$ python3 -q
>>> import numpy as np
>>> import numpy.linalg as la
>>> np.set_printoptions(precision=2, suppress=True, linewidth=100)
>>> def rnd(a):
...     return np.round(a, 2) + 0
... 
>>> F = np.array([[0.0, 2.0, -1.0, 3.0, 2.0, 1.0],
...     [2.0, 0.0, 0.0, 0.0, 0.0, 0.0],
...     [-1.0, 0.0, 0.0, 0.0, 0.0, 0.0],
...     [3.0, 0.0, 0.0, 0.0, 0.0, 0.0],
...     [2.0, 0.0, 0.0, 0.0, 0.0, 0.0],
...     [1.0, 0.0, 0.0, 0.0, 0.0, 0.0]])
>>> # row 4 repeats row 1
>>> U, s, Vt = la.svd(F)
>>> print(np.argmax(s[:-1] / (s[1:] + 1e-6)) + 1)
2
>>> Y = U[:, :2] @ np.diag(s[:2]) @ Vt[:2]
>>> print(rnd(la.norm(F - Y) / la.norm(F)))
0.0
>>> print(la.matrix_rank(Y))
2
>>> print(rnd(la.norm(F - Y, 2)), rnd(s[2]))
0.0 0.0
>>> C2 = F.T @ F
>>> print(np.diag(C2))
[19.  4.  1.  9.  4.  1.]
>>> print((F @ F.T).shape)
(6, 6)
>>> print(np.allclose(C2, C2.T))
True
>>> rank = la.matrix_rank(F)
>>> print(rank)
2
>>> N = la.svd(F)[2][rank:].T
>>> print([int(la.matrix_rank(np.delete(F, i, axis=0))) for i in range(6)])
[1, 2, 2, 2, 2, 2]
>>> print(N.shape)
(6, 4)
>>> print(rnd(N @ N.T))
[[ 0.    0.    0.    0.    0.    0.  ]
 [ 0.    0.79  0.11 -0.32 -0.21 -0.11]
 [ 0.    0.11  0.95  0.16  0.11  0.05]
 [ 0.   -0.32  0.16  0.53 -0.32 -0.16]
 [ 0.   -0.21  0.11 -0.32  0.79 -0.11]
 [ 0.   -0.11  0.05 -0.16 -0.11  0.95]]
>>> print(la.matrix_rank(F.T @ F), la.matrix_rank(F @ F.T))
2 2
>>> print(rnd(F @ N))
[[0. 0. 0. 0.]
 [0. 0. 0. 0.]
 [0. 0. 0. 0.]
 [0. 0. 0. 0.]
 [0. 0. 0. 0.]
 [0. 0. 0. 0.]]
>>> print(rnd(la.norm(F, 2) / la.norm(F)))
0.71
>>> print(la.matrix_rank(F, rtol=0.1))
2
>>> print([round(float(x), 2) for x in la.svd(F, compute_uv=False)[:3]])
[4.36, 4.36, 0.0]
>>> A = np.load("x.npy")
>>> print(A)
[[ 0  0  0  0  0  0]
 [-5 -4  3  1  4 -5]
 [ 0  0  0  0  0  0]
 [-5 -4  3  1  4 -5]
 [ 0  0  0  0  0  0]
 [-5 -4  3  1  4 -5]
 [-5 -4  3  1  4 -5]
 [-5 -4  3  1  4 -5]]
>>> # rank 1
>>> print(rnd(np.trace(la.pinv(F) @ F)))
2.0
>>> print(np.abs(np.diag(la.qr(F)[1])) > 1e-9)
[ True  True False False False False]
>>> print(np.allclose(F[:-1].T @ la.lstsq(F[:-1].T, F[-1])[0], F[-1]))
True
>>> try:
...     la.inv(F)
... except la.LinAlgError as e:
...     print(e)
... 
Singular matrix
>>> print(np.unique(F.round(6), axis=0).shape)
(5, 6)
>>> print(rnd(F @ la.pinv(F) @ F))
[[ 0.  2. -1.  3.  2.  1.]
 [ 2.  0.  0.  0.  0.  0.]
 [-1.  0.  0.  0.  0.  0.]
 [ 3.  0.  0.  0.  0.  0.]
 [ 2.  0.  0.  0.  0.  0.]
 [ 1.  0.  0.  0.  0.  0.]]
>>> rng = np.random.default_rng(525828)
>>> Y = A + rng.integers(-2, 3, (8, 1)) @ rng.integers(-2, 3, (1, 6))
>>> print(Y)
[[ 0  0  1 -1  0 -1]
 [-5 -4  3  1  4 -5]
 [ 0  0  0  0  0  0]
 [-5 -4  4  0  4 -6]
 [ 0  0 -2  2  0  2]
 [-5 -4  5 -1  4 -7]
 [-5 -4  5 -1  4 -7]
 [-5 -4  2  2  4 -4]]
>>> print(la.matrix_rank(Y - A, tol=1e-8))
1
>>> print(rnd(la.svd(Y - A, compute_uv=False)))
[6.71 0.   0.   0.   0.   0.  ]
>>> X = np.load("m.npy")
>>> print(X)
[[ -1.21  21.01   9.6    7.6   29.24 -20.28  -9.44 -20.49 -30.91]
 [  2.71  18.47   9.37   9.18  30.27 -18.26  -8.74 -20.25 -30.39]
 [  0.06  20.95  10.97  12.57  29.53 -18.64 -11.97 -20.55 -27.95]
 [ -0.02  20.76  10.84   8.17  29.36 -20.13  -9.89 -20.51 -30.59]
 [ -1.64  20.08  12.78   8.12  29.92 -21.19 -10.42 -21.02 -31.17]
 [  0.31  20.62  10.35   9.39  30.47 -18.86  -8.12 -21.63 -28.16]
 [ -0.22  20.    10.21  10.28  29.55 -19.85  -9.6  -18.56 -30.3 ]
 [  1.79  19.53   9.4   11.09  29.24 -18.31  -9.67 -20.87 -29.18]
 [ -0.43  21.6   10.     8.95  28.01 -20.1  -10.33 -19.99 -29.85]
 [  0.58  21.1    9.8    8.48  30.45 -20.26 -10.14 -20.61 -30.56]
 [ -0.82  21.1   10.35  10.78  27.29 -18.28 -10.39 -18.76 -29.77]
 [ -0.73  18.76  11.5    7.99  30.76 -19.91 -10.32 -19.39 -28.64]
 [  0.82  19.62   9.62   8.35  29.2  -20.02 -11.51 -20.57 -30.83]
 [  0.48  20.05   8.83   9.91  32.31 -19.25 -10.23 -20.05 -30.39]
 [ -0.18  19.62   9.77  10.46  31.   -20.36  -9.76 -19.56 -31.48]
 [ -0.73  18.67  10.62  11.59  29.56 -20.14  -9.83 -18.92 -29.64]
 [ -0.08  18.3    7.27  10.88  30.56 -20.13  -9.88 -20.19 -32.7 ]
 [ -0.94  20.85  10.39  10.02  32.07 -21.08  -9.72 -19.15 -30.62]
 [  1.46  20.26   8.01   9.02  32.11 -20.64  -9.21 -20.39 -30.96]
 [ -1.97  19.    10.82  11.23  30.51 -20.64  -9.43 -19.51 -29.04]
 [  0.07  19.47  10.38  12.45  29.88 -19.76 -12.73 -22.2  -30.9 ]
 [ -0.96  20.12   9.92  11.47  28.5  -19.45 -11.12 -19.11 -29.97]
 [  0.8   19.93   8.24  10.19  29.47 -18.92 -10.69 -21.33 -30.33]
 [ -0.24  19.29  11.13  10.44  29.46 -20.35  -9.6  -18.44 -30.53]
 [  1.85  21.42   9.86  10.95  29.53 -18.75  -8.55 -19.83 -30.37]
 [  0.39  18.75   9.58  10.55  31.76 -17.67 -11.3  -17.98 -29.8 ]]
>>> Ac = (X - X.mean(axis=0)) / X.std(axis=0)
>>> print(np.argwhere(np.abs(Ac) > 2))
[[ 1  0]
 [ 2  8]
 [ 4  2]
 [ 5  8]
 [10  4]
 [16  2]
 [16  8]
 [20  6]
 [20  7]
 [25  5]]
>>> c = la.lstsq(np.delete(Ac, 1, axis=1), Ac[:, 1])[0]
>>> print(np.abs(c).argmax())
3
>>> W2 = X[[7, 22]].astype(float)
>>> for _ in range(4):
...     lab = la.norm(X[:, None] - W2, axis=-1).argmin(axis=1)
...     W2 = np.array([X[lab == j].mean(axis=0) for j in range(2)])
... 
>>> print(lab)
[1 0 0 1 1 0 0 0 1 1 0 1 1 1 1 0 1 1 1 0 1 0 1 0 0 0]
>>> print(np.abs(W2[1] - W2[0]).argmax())
3
>>> print(np.bincount(lab))
[12 14]
>>> r0 = np.array([-5, 1, 4])
>>> print(rnd(np.convolve(X[21], r0)))
[   4.8  -101.56  -33.32   33.05  -91.35  171.63  150.15    6.63   86.26 -106.41 -119.88]
>>> print(rnd(np.cross(X[21, :3], X[9, :3])))
[-12.14  15.16 -31.93]
>>> print(rnd(np.polyval(r0, X[21])))
[   -1.57 -1999.95  -478.11  -642.33 -4028.75 -1906.96  -625.39 -1841.07 -4516.97]
>>> Y = np.array([[-3, 0, 0, -1, -1, 2, -2, -3, -1, 3, 2, -2],
...     [0, 0, 3, 0, 0, 3, -2, 3, -2, 1, 3, -3],
...     [-2, -2, 0, 3, 1, 3, -3, 2, -2, 3, 0, 1],
...     [2, -1, -3, -1, -2, -3, 1, -2, -1, -2, 0, -3],
...     [-2, 3, 1, 3, -3, 3, 0, 3, 3, 2, 2, -3],
...     [3, -2, 0, 2, -2, 2, -2, 3, -2, -3, 1, -1],
...     [2, -1, -1, 1, -3, -3, -2, 1, -2, 2, 2, 1],
...     [2, 0, -1, -1, -3, -2, 0, 1, 0, -2, 0, -1],
...     [-2, -3, 3, 0, 3, 1, -2, -3, 0, 1, 1, 0],
...     [-1, -1, 1, 2, -3, 3, 2, 1, -2, 0, 1, 0],
...     [2, 1, 2, 2, 3, 3, -1, 3, -1, 2, 0, 2],
...     [-2, 1, 1, -2, 0, -3, 1, -3, 3, -2, -2, -1]])
>>> W2 = np.array([[1]])
>>> W0 = np.block([[Y, np.zeros((12, 1))], [np.zeros((1, 12)), W2]])
>>> print(W0)
[[-3.  0.  0. -1. -1.  2. -2. -3. -1.  3.  2. -2.  0.]
 [ 0.  0.  3.  0.  0.  3. -2.  3. -2.  1.  3. -3.  0.]
 [-2. -2.  0.  3.  1.  3. -3.  2. -2.  3.  0.  1.  0.]
 [ 2. -1. -3. -1. -2. -3.  1. -2. -1. -2.  0. -3.  0.]
 [-2.  3.  1.  3. -3.  3.  0.  3.  3.  2.  2. -3.  0.]
 [ 3. -2.  0.  2. -2.  2. -2.  3. -2. -3.  1. -1.  0.]
 [ 2. -1. -1.  1. -3. -3. -2.  1. -2.  2.  2.  1.  0.]
 [ 2.  0. -1. -1. -3. -2.  0.  1.  0. -2.  0. -1.  0.]
 [-2. -3.  3.  0.  3.  1. -2. -3.  0.  1.  1.  0.  0.]
 [-1. -1.  1.  2. -3.  3.  2.  1. -2.  0.  1.  0.  0.]
 [ 2.  1.  2.  2.  3.  3. -1.  3. -1.  2.  0.  2.  0.]
 [-2.  1.  1. -2.  0. -3.  1. -3.  3. -2. -2. -1.  0.]
 [ 0.  0.  0.  0.  0.  0.  0.  0.  0.  0.  0.  0.  1.]]
>>> print(np.flatnonzero(la.matrix_power((W0 != 0) + (W0.T != 0) + np.eye(13), 13)[2]))
[ 0  1  2  3  4  5  6  7  8  9 10 11]
